$ ipython --no-banner

In [1]: import numpy as np

In [2]: np.set_printoptions(suppress=True, linewidth=160)

In [3]: F = np.load("w.npy")

In [4]: print(F)
[[-1.  2.  0.]
 [ 0. -1.  0.]
 [ 0.  0.  3.]]

In [5]: O = F.astype(float).copy()

In [6]: for j in range(3):
   ...:     O[:, j] -= O[:, :j] @ (O[:, :j].T @ O[:, j])
   ...:     O[:, j] /= np.linalg.norm(O[:, j])
   ...: 

In [7]: print(O)
[[-1.  0.  0.]
 [ 0. -1.  0.]
 [ 0.  0.  1.]]

In [8]: print((np.linalg.matrix_power((F != 0) + (F.T != 0) + np.eye(3), 3) > 0).astype(int))
[[1 1 0]
 [1 1 0]
 [0 0 1]]

In [9]: print(np.flatnonzero(np.linalg.matrix_power((F != 0) + (F.T != 0) + np.eye(3), 3)[2]))
[2]

In [10]: other = F[0, 0] * F[1:] - np.outer(F[1:, 0], F[0])

In [11]: print(other)
[[ 0.  1. -0.]
 [ 0. -0. -3.]]

In [12]: print(F[:, 0] / F[0, 0])
[ 1. -0. -0.]

In [13]: t3 = np.stack([other, 5 * other, other[::-1]])

In [14]: print(np.round(np.linalg.norm(t3, axis=(1, 2)), 2))
[ 3.16 15.81  3.16]

In [15]: print(F[0] @ F[1])
-2.0

In [16]: print(round(float(np.linalg.norm(F, "nuc")), 2))
5.83

In [17]: print(np.round(np.linalg.norm(F, 2), 2))
3.0

In [18]: print(round(float(np.linalg.norm(F, 1)), 2), round(np.linalg.norm(F, np.inf), 2))
3.0 3.0

In [19]: m1 = np.load("data.npy")

In [20]: print(m1)
[[ -59.77  -79.09 -161.47 -158.09]
 [ -60.66  -78.63 -160.99 -159.49]
 [ -59.18  -79.23 -161.23 -160.03]
 [ -57.48  -80.7  -159.7  -159.75]
 [ -59.69  -80.21 -160.89 -160.41]
 [ -60.62  -78.11 -160.62 -159.26]
 [ -60.15  -81.07 -159.81 -158.93]
 [ -61.33  -80.31 -161.74 -159.34]
 [ -58.44  -78.35 -160.17 -160.92]
 [ -59.56  -81.16 -160.89 -159.56]
 [ -60.12  -79.49 -159.04 -162.66]
 [ -59.58  -80.21 -160.75 -158.81]
 [ -59.78  -79.43 -158.69 -159.35]
 [ -59.09  -79.74 -159.68 -158.46]
 [ -60.69  -79.75 -159.58 -158.5 ]
 [ -58.96  -81.13 -159.41 -160.47]]

In [21]: P = m1 @ np.linalg.solve(m1.T @ m1, m1.T)

In [22]: print(np.round(np.trace(P), 2))
4.0

In [23]: print(np.round(P @ m1[:, 0], 2))
[-59.77 -60.66 -59.18 -57.48 -59.69 -60.62 -60.15 -61.33 -58.44 -59.56 -60.12 -59.58 -59.78 -59.09 -60.69 -58.96]
